% ipython --no-banner

In [1]: import numpy as np

In [2]: np.set_printoptions(precision=2, suppress=True, linewidth=100)

In [3]: def tidy(a):
   ...:     return np.round(a, 2) + 0
   ...: 

In [4]: E = np.load("test14.npy")

In [5]: tidy(E)
Out[5]: 
array([[  1.83,  -1.72,  -7.77, -17.97,  -5.27],
       [  0.97,  -0.59,  -6.42,  -8.83,  -2.15],
       [  0.24,  -0.05,  -4.79,  -2.58,  -0.33],
       [  0.17,  -0.02,  -4.59,  -2.09,  -0.22],
       [ -0.25,  -0.11,  -2.24,   0.24,   0.03],
       [ -0.25,  -0.14,  -1.74,   0.24,  -0.03],
       [ -0.21,  -0.15,  -1.18,   0.16,  -0.09],
       [  0.13,   0.15,   0.48,   0.05,   0.17],
       [  1.48,   2.7 ,   3.27,   4.19,   3.91],
       [  5.86,  17.43,   7.89,  42.39,  29.  ]])

In [6]: W2 = E[[7, 8]].astype(float)

In [7]: for _ in range(7):
   ...:     idx = np.linalg.norm(E[:, None] - W2, axis=-1).argmin(axis=1)
   ...:     W2 = np.array([E[idx == j].mean(axis=0) for j in range(2)])
   ...: 

In [8]: idx
Out[8]: array([0, 0, 0, 0, 0, 0, 0, 0, 0, 1])

In [9]: np.bincount(idx)
Out[9]: array([9, 1])

In [10]: tidy(W2[1] - W2[0])
Out[10]: array([ 5.41, 17.43, 10.67, 45.34, 29.45])

In [11]: np.abs(W2[1] - W2[0]).argmax()
Out[11]: np.int64(3)

In [12]: Ac = E - E.mean(axis=0)

In [13]: V = np.linalg.svd(Ac)[2][:3]

In [14]: M2 = Ac - Ac @ V.T @ V

In [15]: tidy(M2.std(axis=0))
Out[15]: array([0., 0., 0., 0., 0.])

In [16]: np.linalg.norm(M2, axis=1).round(6).argmax()
Out[16]: np.int64(0)
